% python3 -q
>>> import numpy as np
>>> from numpy import linalg as LA
>>> np.set_printoptions(precision=2, suppress=True, linewidth=160)
>>> m1 = np.load("m.npy")
>>> m1
array([[0, 0, 0, 0, 1, 0, 0, 0, 1, 0],
       [0, 0, 0, 0, 0, 0, 0, 0, 0, 2],
       [0, 0, 0, 1, 0, 0, 0, 0, 0, 1],
       [0, 0, 0, 0, 0, 0, 0, 0, 2, 1],
       [2, 0, 0, 0, 0, 1, 0, 0, 2, 2],
       [0, 0, 0, 0, 0, 0, 0, 0, 0, 0],
       [0, 0, 0, 0, 0, 0, 0, 0, 0, 0]])
>>> U, sigma, Vt = LA.svd(m1)
>>> evecs = Vt[:(sigma > 1e-8).sum()]
>>> rng = np.random.default_rng(556293)
>>> x = m1[0] + -3 * m1[3] + rng.integers(2) * np.eye(10)[8]
>>> x
array([ 0.,  0.,  0.,  0.,  1.,  0.,  0.,  0., -5., -3.])
>>> np.round(np.diag(evecs.T @ evecs), 2) + 0
array([0.8, 0. , 0. , 1. , 1. , 0.2, 0. , 0. , 1. , 1. ])
>>> np.allclose(evecs.T @ evecs @ x, x)
True
>>> [round(float(x), 2) for x in LA.svd(m1, compute_uv=False)[:3]]
[4.3, 1.96, 1.47]
>>> LA.matrix_rank(m1, rtol=0.1)
np.int64(5)
>>> f = np.array([-1, -3])
>>> np.cross(m1[4, :3], m1[3, :3])
array([0, 0, 0])
>>> np.correlate(m1[4], m1[3], "full")
array([2, 4, 0, 0, 0, 1, 2, 0, 2, 6, 4, 0, 0, 0, 0, 0, 0, 0, 0])
>>> np.convolve(m1[4], f)
array([-2, -6,  0,  0,  0, -1, -3,  0, -2, -8, -6])
>>> W2 = np.array([[-1.0, -0.6, -0.3, -0.9, 1.0, 0.5, 1.0, 0.0, -0.4, 0.4, 0.5, 2.7],
...     [-0.4, 0.0, 0.7, 0.9, -0.7, -0.8, 0.5, 0.1, 1.1, 1.2, 1.4, -1.6]])
>>> M = np.array([[-2, 0],
...     [-1, 0],
...     [-2, 0],
...     [0, 2],
...     [1, 2],
...     [-1, 0],
...     [1, -2],
...     [-2, 1],
...     [2, 1],
...     [-1, -2],
...     [0, 2],
...     [-2, -2],
...     [-1, -1],
...     [1, 0],
...     [-1, 1],
...     [-1, -1],
...     [0, 1],
...     [2, 1],
...     [-1, -1],
...     [1, 2],
...     [2, 2],
...     [-2, 1],
...     [-2, 1],
...     [-2, 0],
...     [0, 2],
...     [0, 1],
...     [2, 2],
...     [1, 2],
...     [1, 1],
...     [2, -1],
...     [-2, 1],
...     [2, -2],
...     [0, 2],
...     [0, 1],
...     [2, 0],
...     [0, -1]]) @ W2 + 0.05 * rng.normal(size=(36, 12))
>>> M.round(2) + 0
array([[ 2.07,  1.19,  0.52,  1.84, -1.94, -0.96, -1.99, -0.01,  0.82, -0.73, -1.06, -5.35],
       [ 0.95,  0.61,  0.31,  0.93, -0.97, -0.5 , -0.93,  0.04,  0.41, -0.46, -0.52, -2.67],
       [ 1.95,  1.13,  0.67,  1.83, -2.01, -1.01, -2.04,  0.02,  0.78, -0.79, -1.02, -5.43],
       [-0.7 , -0.06,  1.46,  1.93, -1.52, -1.61,  0.91,  0.16,  2.21,  2.45,  2.81, -3.22],
       [-1.76, -0.6 ,  1.15,  0.86, -0.38, -1.17,  1.99,  0.21,  1.78,  2.76,  3.37, -0.59],
       [ 1.03,  0.58,  0.22,  0.91, -1.09, -0.47, -1.05,  0.08,  0.52, -0.46, -0.52, -2.63],
       [-0.16, -0.6 , -1.71, -2.65,  2.42,  2.22,  0.01, -0.24, -2.73, -2.05, -2.28,  5.87],
       [ 1.67,  1.15,  1.28,  2.63, -2.67, -1.77, -1.59,  0.06,  1.86,  0.46,  0.39, -7.08],
       [-2.46, -1.17,  0.09, -1.08,  1.31,  0.16,  2.59,  0.1 ,  0.38,  2.06,  2.42,  3.75],
       [ 1.79,  0.68, -1.17, -0.87,  0.39,  0.97, -1.94, -0.24, -1.75, -2.88, -3.3 ,  0.46],
       [-0.72, -0.02,  1.4 ,  1.9 , -1.38, -1.58,  0.99,  0.14,  2.21,  2.44,  2.75, -3.18],
       [ 2.88,  1.19, -0.75, -0.05, -0.61,  0.52, -3.  , -0.12, -1.36, -3.21, -3.77, -2.17],
       [ 1.34,  0.61, -0.44,  0.03, -0.31,  0.24, -1.55, -0.08, -0.7 , -1.54, -1.87, -1.08],
       [-0.99, -0.63, -0.3 , -0.93,  1.04,  0.41,  0.99, -0.1 , -0.51,  0.31,  0.47,  2.72],
       [ 0.55,  0.58,  1.  ,  1.81, -1.66, -1.25, -0.53,  0.11,  1.52,  0.78,  0.87, -4.36],
       [ 1.34,  0.53, -0.35, -0.03, -0.37,  0.31, -1.48, -0.13, -0.69, -1.71, -1.93, -1.05],
       [-0.34, -0.03,  0.72,  0.93, -0.75, -0.89,  0.46,  0.03,  1.14,  1.28,  1.4 , -1.58],
       [-2.35, -1.28,  0.09, -0.89,  1.29,  0.31,  2.55,  0.12,  0.25,  2.03,  2.32,  3.68],
       [ 1.41,  0.59, -0.35, -0.01, -0.33,  0.31, -1.5 , -0.1 , -0.68, -1.61, -1.85, -0.99],
       [-1.77, -0.52,  1.1 ,  0.96, -0.32, -1.02,  2.02,  0.24,  1.77,  2.8 ,  3.23, -0.54],
       [-2.88, -1.23,  0.75, -0.02,  0.6 , -0.55,  3.06,  0.22,  1.38,  3.18,  3.85,  2.16],
       [ 1.67,  1.23,  1.3 ,  2.78, -2.75, -1.76, -1.51,  0.08,  1.96,  0.45,  0.4 , -6.99],
       [ 1.63,  1.2 ,  1.33,  2.64, -2.69, -1.76, -1.54,  0.1 ,  1.9 ,  0.37,  0.39, -6.97],
       [ 2.02,  1.2 ,  0.56,  1.82, -2.04, -1.01, -2.04, -0.01,  0.81, -0.86, -0.95, -5.39],
       [-0.86,  0.  ,  1.34,  1.76, -1.35, -1.57,  1.01,  0.19,  2.21,  2.46,  2.82, -3.14],
       [-0.41, -0.01,  0.8 ,  0.93, -0.69, -0.81,  0.55,  0.02,  1.06,  1.15,  1.22, -1.72],
       [-2.85, -1.1 ,  0.78, -0.04,  0.53, -0.59,  2.97,  0.15,  1.44,  3.26,  3.9 ,  2.17],
       [-1.75, -0.52,  1.17,  0.89, -0.45, -1.1 ,  1.94,  0.24,  1.87,  2.83,  3.31, -0.49],
       [-1.46, -0.56,  0.33,  0.03,  0.29, -0.25,  1.52,  0.11,  0.73,  1.7 ,  1.91,  1.06],
       [-1.61, -1.19, -1.29, -2.78,  2.63,  1.7 ,  1.44, -0.18, -1.92, -0.35, -0.38,  6.99],
       [ 1.5 ,  1.17,  1.33,  2.74, -2.64, -1.81, -1.48,  0.08,  1.99,  0.42,  0.4 , -7.08],
       [-1.26, -1.29, -1.96, -3.61,  3.35,  2.61,  1.04, -0.16, -2.94, -1.62, -1.71,  8.59],
       [-0.86,  0.03,  1.38,  1.83, -1.33, -1.62,  1.04,  0.23,  2.16,  2.39,  2.8 , -3.15],
       [-0.45,  0.01,  0.68,  0.99, -0.64, -0.77,  0.52,  0.17,  1.1 ,  1.25,  1.38, -1.57],
       [-2.05, -1.27, -0.6 , -1.8 ,  2.14,  1.  ,  2.02,  0.14, -0.72,  0.82,  0.99,  5.43],
       [ 0.39,  0.  , -0.67, -0.99,  0.69,  0.84, -0.51, -0.18, -1.11, -1.21, -1.46,  1.61]])
>>> x = np.array([3, 4, 0, 2, 1, 5, 4, 5, 0, 1, 4, 5])
>>> target = M @ x
>>> np.round(LA.lstsq(M, target)[0], 2) + 0
array([3., 4., 0., 2., 1., 5., 4., 5., 0., 1., 4., 5.])
>>> np.round(LA.pinv(M) @ M, 2) + 0
array([[1., 0., 0., 0., 0., 0., 0., 0., 0., 0., 0., 0.],
       [0., 1., 0., 0., 0., 0., 0., 0., 0., 0., 0., 0.],
       [0., 0., 1., 0., 0., 0., 0., 0., 0., 0., 0., 0.],
       [0., 0., 0., 1., 0., 0., 0., 0., 0., 0., 0., 0.],
       [0., 0., 0., 0., 1., 0., 0., 0., 0., 0., 0., 0.],
       [0., 0., 0., 0., 0., 1., 0., 0., 0., 0., 0., 0.],
       [0., 0., 0., 0., 0., 0., 1., 0., 0., 0., 0., 0.],
       [0., 0., 0., 0., 0., 0., 0., 1., 0., 0., 0., 0.],
       [0., 0., 0., 0., 0., 0., 0., 0., 1., 0., 0., 0.],
       [0., 0., 0., 0., 0., 0., 0., 0., 0., 1., 0., 0.],
       [0., 0., 0., 0., 0., 0., 0., 0., 0., 0., 1., 0.],
       [0., 0., 0., 0., 0., 0., 0., 0., 0., 0., 0., 1.]])
>>> try:
...     LA.solve(M, target)
... except LA.LinAlgError as e:
...     print(repr(e))
... 
LinAlgError('Last 2 dimensions of the array must be square')
>>> target = target + 0.1 * rng.normal(size=36)
>>> target
array([-31.62, -15.84, -33.02,  -6.03,  10.15, -15.88,  22.29, -36.27,  29.01, -11.04,  -5.64, -26.44, -13.57,  15.06, -19.67, -13.98,  -3.52,  29.37, -12.75,
        11.25,  27.06, -34.8 , -34.91, -32.45,  -5.31,  -4.27,  26.75,  10.97,  13.74,  33.9 , -35.88,  38.06,  -5.  ,  -1.92,  32.9 ,   2.01])
>>> beta, *_ = LA.lstsq(M, target)
>>> beta.round()
array([ 3.,  4., -0.,  2.,  0.,  4.,  5.,  5., -1.,  1.,  4.,  5.])
>>> round(float(LA.norm(target - M @ beta)), 2)
0.49
>>> np.round(M.T @ (target - M @ beta), 2) + 0
array([0., 0., 0., 0., 0., 0., 0., 0., 0., 0., 0., 0.])
